In [1]: import numpy as np

In [2]: from numpy import linalg as LA

In [3]: np.set_printoptions(suppress=True, linewidth=120)

In [4]: K = np.load("x.npy")

In [5]: print(K)
[[ 0 -6 -2  0  9  3]
 [-4 -6 -4  6  9  6]
 [ 0  4 -4  0 -6  6]
 [ 0 -9 -3  0 -6 -2]
 [-6 -9 -6 -4 -6 -4]
 [ 0  6 -6  0  4 -4]]

In [6]: r0 = np.array([-2, 3, -6, -4, -5, 5])

In [7]: out = K + np.outer(r0, np.eye(6)[1])

In [8]: print(LA.matrix_rank(out - K))
1

In [9]: print(out)
[[  0.  -8.  -2.   0.   9.   3.]
 [ -4.  -3.  -4.   6.   9.   6.]
 [  0.  -2.  -4.   0.  -6.   6.]
 [  0. -13.  -3.   0.  -6.  -2.]
 [ -6. -14.  -6.  -4.  -6.  -4.]
 [  0.  11.  -6.   0.   4.  -4.]]

In [10]: out = LA.inv(K)

In [11]: print(np.round(LA.det(K) * out, 2))
[[ 54080. -43264.  16224.  81120. -64896.  24336.]
 [-21632.     -0.  10816. -32448.     -0.  16224.]
 [-21632.     -0. -32448. -32448.     -0. -48672.]
 [-81120.  64896. -24336.  54080. -43264.  16224.]
 [ 32448.      0. -16224. -21632.      0.  10816.]
 [ 32448.      0.  48672. -21632.      0. -32448.]]

In [12]: print(np.round(LA.inv(out), 2) + 0)
[[ 0. -6. -2.  0.  9.  3.]
 [-4. -6. -4.  6.  9.  6.]
 [ 0.  4. -4.  0. -6.  6.]
 [ 0. -9. -3.  0. -6. -2.]
 [-6. -9. -6. -4. -6. -4.]
 [ 0.  6. -6.  0.  4. -4.]]

In [13]: print(np.round(K @ out, 2) + 0)
[[1. 0. 0. 0. 0. 0.]
 [0. 1. 0. 0. 0. 0.]
 [0. 0. 1. 0. 0. 0.]
 [0. 0. 0. 1. 0. 0.]
 [0. 0. 0. 0. 1. 0.]
 [0. 0. 0. 0. 0. 1.]]

In [14]: M = np.loadtxt("layer15.csv", delimiter=",")

In [15]: print(M.round(2))
[[ 0.23 -0.32 -0.05 -0.05 -0.05  0.14 -0.23]
 [-0.32  0.44  0.06  0.06  0.06 -0.19  0.32]
 [-0.05  0.06  0.01  0.01  0.01 -0.03  0.05]
 [-0.05  0.06  0.01  0.01  0.01 -0.03  0.05]
 [-0.05  0.06  0.01  0.01  0.01 -0.03  0.05]
 [ 0.14 -0.19 -0.03 -0.03 -0.03  0.08 -0.14]
 [-0.23  0.32  0.05  0.05  0.05 -0.14  0.23]]

In [16]: r = LA.matrix_rank(M)

In [17]: print(r)
1

In [18]: N = LA.svd(M)[2][r:].T

In [19]: print([int(LA.matrix_rank(np.delete(M, i, axis=0))) for i in range(7)])
[1, 1, 1, 1, 1, 1, 1]

In [20]: print(N.shape)
(7, 6)

In [21]: print(np.allclose(M @ N, 0))
True

In [22]: out = np.array([[-1, 0, 1],
    ...:     [-3, 1, 3],
    ...:     [2, 3, -1],
    ...:     [-3, 1, -2],
    ...:     [3, -2, -1],
    ...:     [0, -2, -2],
    ...:     [-2, -3, 3]])

In [23]: print(np.round(np.einsum("ij,ij->i", M, M), 2))
[0.23 0.44 0.01 0.01 0.01 0.08 0.23]

In [24]: print(np.round(np.einsum("ik,kj->ij", M, out), 2) + 0)
[[ 1.08  0.   -1.49]
 [-1.51  0.    2.08]
 [-0.22  0.    0.3 ]
 [-0.22  0.    0.3 ]
 [-0.22  0.    0.3 ]
 [ 0.65  0.   -0.89]
 [-1.08  0.    1.49]]

In [25]: print(LA.matrix_rank(M @ out))
1

In [26]: print(np.round(np.einsum("ik,kj->ji", M, out), 2) + 0)
[[ 1.08 -1.51 -0.22 -0.22 -0.22  0.65 -1.08]
 [ 0.    0.    0.    0.    0.    0.    0.  ]
 [-1.49  2.08  0.3   0.3   0.3  -0.89  1.49]]

In [27]: print(np.round(M @ out, 2) + 0)
[[ 1.08  0.   -1.49]
 [-1.51  0.    2.08]
 [-0.22  0.    0.3 ]
 [-0.22  0.    0.3 ]
 [-0.22  0.    0.3 ]
 [ 0.65  0.   -0.89]
 [-1.08  0.    1.49]]

In [28]: print(np.round(out.T @ M.T, 2) + 0)
[[ 1.08 -1.51 -0.22 -0.22 -0.22  0.65 -1.08]
 [ 0.    0.    0.    0.    0.    0.    0.  ]
 [-1.49  2.08  0.3   0.3   0.3  -0.89  1.49]]

In [29]: feats = np.loadtxt("data.csv", delimiter=",")

In [30]: print(feats)
[[ -5.   2.  -3.  -1.   5.  -2.   5.   2.]
 [ -7.   1.   1.   1.   4.   1.   1.  -3.]
 [ -8.   4.   6.   3.  -1.   6.   1.   1.]
 [ -3.   8.   9.   3.   2.   5.   1.   1.]
 [ -5.   9.  11.   5.  -2.   5.   6.  -2.]
 [ -5.  12.  13.   9.   2.   6.   4.  -2.]
 [ -2.  17.  12.   9.   5.   5.   5.   3.]
 [  0.  15.  12.   7.   9.   4.   0.   7.]
 [ -3.  15.   9.   6.   9.   5.  -1.  11.]
 [ -5.  20.   9.   7.   6.   0.  -6.   8.]
 [ -8.  25.   5.  12.   9.  -1.  -2.   5.]
 [-12.  22.  10.   9.   6.  -1.  -2.   1.]
 [-13.  25.  10.  14.   6.  -4.  -1.  -2.]
 [-14.  22.   9.  15.   1.  -6.  -5.   0.]
 [-12.  20.   9.  10.  -3.  -3. -10.   4.]
 [-10.  25.  12.  14.  -8.   2. -15.   6.]
 [ -5.  26.   7.  12.  -9.   5. -12.  11.]
 [ -4.  26.   6.   9.  -8.   8. -12.   9.]
 [ -6.  25.   6.   5. -12.   5. -10.  12.]
 [ -5.  24.  10.   2. -15.   9. -12.  15.]
 [  0.  29.  13.   6. -19.  11.  -7.  17.]
 [  2.  24.  11.   2. -20.  11.  -2.  15.]
 [ -3.  25.  11.   0. -22.  15.   0.  15.]
 [ -8.  22.  11.  -3. -25.  16.   3.  11.]
 [ -8.  24.   6.  -8. -23.  15.  -1.  15.]
 [ -5.  24.   2.  -4. -21.  10.  -5.  17.]]

In [31]: x = np.array([-2, 3, 3, -2, -3, 1, 2, -3])

In [32]: h = np.maximum(feats @ x, 0)

In [33]: print(np.maximum(feats @ (3 * x), 0))
[  0.  54. 144. 147. 267. 243. 192.  69.  27.  87. 105. 228. 255. 216. 195. 243. 180. 201. 240. 279. 351. 357. 450.
 555. 477. 324.]

In [34]: print(np.flatnonzero(h > 1e-9))
[ 1  2  3  4  5  6  7  8  9 10 11 12 13 14 15 16 17 18 19 20 21 22 23 24 25]

In [35]: print(h)
[  0.  18.  48.  49.  89.  81.  64.  23.   9.  29.  35.  76.  85.  72.  65.  81.  60.  67.  80.  93. 117. 119. 150.
 185. 159. 108.]

In [36]: E = np.loadtxt("sample16.csv", delimiter=",")

In [37]: print(E)
[[  1.  -2.   4.  -8.]
 [  1.  -1.   1.  -1.]
 [  1.   0.   0.   0.]
 [  1.   1.   1.   1.]
 [  1.   2.   4.   8.]
 [  1.   3.   9.  27.]
 [  1.   4.  16.  64.]
 [  1.   5.  25. 125.]]

In [38]: proj = E @ LA.solve(E.T @ E, E.T)

In [39]: print(proj.round(2))
[[ 0.89  0.24 -0.06 -0.12 -0.05  0.06  0.09 -0.06]
 [ 0.24  0.37  0.33  0.18  0.01 -0.11 -0.11  0.09]
 [-0.06  0.33  0.42  0.31  0.12 -0.06 -0.11  0.06]
 [-0.12  0.18  0.31  0.31  0.23  0.12  0.01 -0.05]
 [-0.05  0.01  0.12  0.23  0.31  0.31  0.18 -0.12]
 [ 0.06 -0.11 -0.06  0.12  0.31  0.42  0.33 -0.06]
 [ 0.09 -0.11 -0.11  0.01  0.18  0.33  0.37  0.24]
 [-0.06  0.09  0.06 -0.05 -0.12 -0.06  0.24  0.89]]

In [40]: print(np.round(np.diag(proj), 2))
[0.89 0.37 0.42 0.31 0.31 0.42 0.37 0.89]

In [41]: print(np.round(proj @ E[:, 2], 2) + 0)
[ 4.  1.  0.  1.  4.  9. 16. 25.]

In [42]: x = np.array([2, -8, -8, 5])

In [43]: target = E @ x

In [44]: b, lr = np.zeros(4), 1 / LA.norm(E, 2) ** 2

In [45]: for i in range(10):
    ...:     b -= lr * E.T @ (E @ b - target)
    ...:     if i % 2 == 0: print(i, round(LA.norm(E @ b - target), 2))
    ...: 
0 71.25
2 70.9
4 70.55
6 70.2
8 69.86

In [46]: print(round(float(LA.cond(E)), 2))
97.87

In [47]: print(b.round(2))
[-0.03  0.08  0.38  2.84]

In [48]: print(LA.matrix_rank(E, rtol=0.1))
1

In [49]: print(round(LA.norm(E, 2) / LA.norm(E), 2))
1.0

In [50]: print(round(np.log10(LA.cond(E))))
2

In [51]: data = np.load("arr.npy")

In [52]: print(data)
[[-5  0  0 -2  0  0  0 -3 -3  0]
 [ 1  1  0  0  0  0  0  0  0  0]
 [ 0  0  0  5  0  0  0  0  0  0]
 [ 0  0  0  0  0  0  0  0  0  0]
 [ 0  0 -2  0  0  0  0  1  0  0]
 [ 0 -2 -3  0  3  4  0  0  4  0]
 [-2  0  0  5  0  0  0  0  1  2]]

In [53]: r0 = np.array([5, 2, 7])

In [54]: print(np.array([np.convolve(row, r0, "same") for row in data]))
[[-10 -35 -10  -4 -14   0 -15 -21 -27 -21]
 [  7   9   7   0   0   0   0   0   0   0]
 [  0   0  25  10  35   0   0   0   0   0]
 [  0   0   0   0   0   0   0   0   0   0]
 [  0 -10  -4 -14   0   0   5   2   7   0]
 [-10 -19 -20  -6  26  29  28  20   8  28]
 [ -4 -14  25  10  35   0   0   5  12  11]]

In [55]: print(np.correlate(data[6], data[3], "full"))
[0 0 0 0 0 0 0 0 0 0 0 0 0 0 0 0 0 0 0]

In [56]: print(np.cross(data[6, :3], data[3, :3]))
[0 0 0]

In [57]: print(np.convolve(data[6], r0))
[-10  -4 -14  25  10  35   0   0   5  12  11  14]

In [58]: print(np.polyval(r0, data[6]))
[ 23   7   7 142   7   7   7   7  14  31]
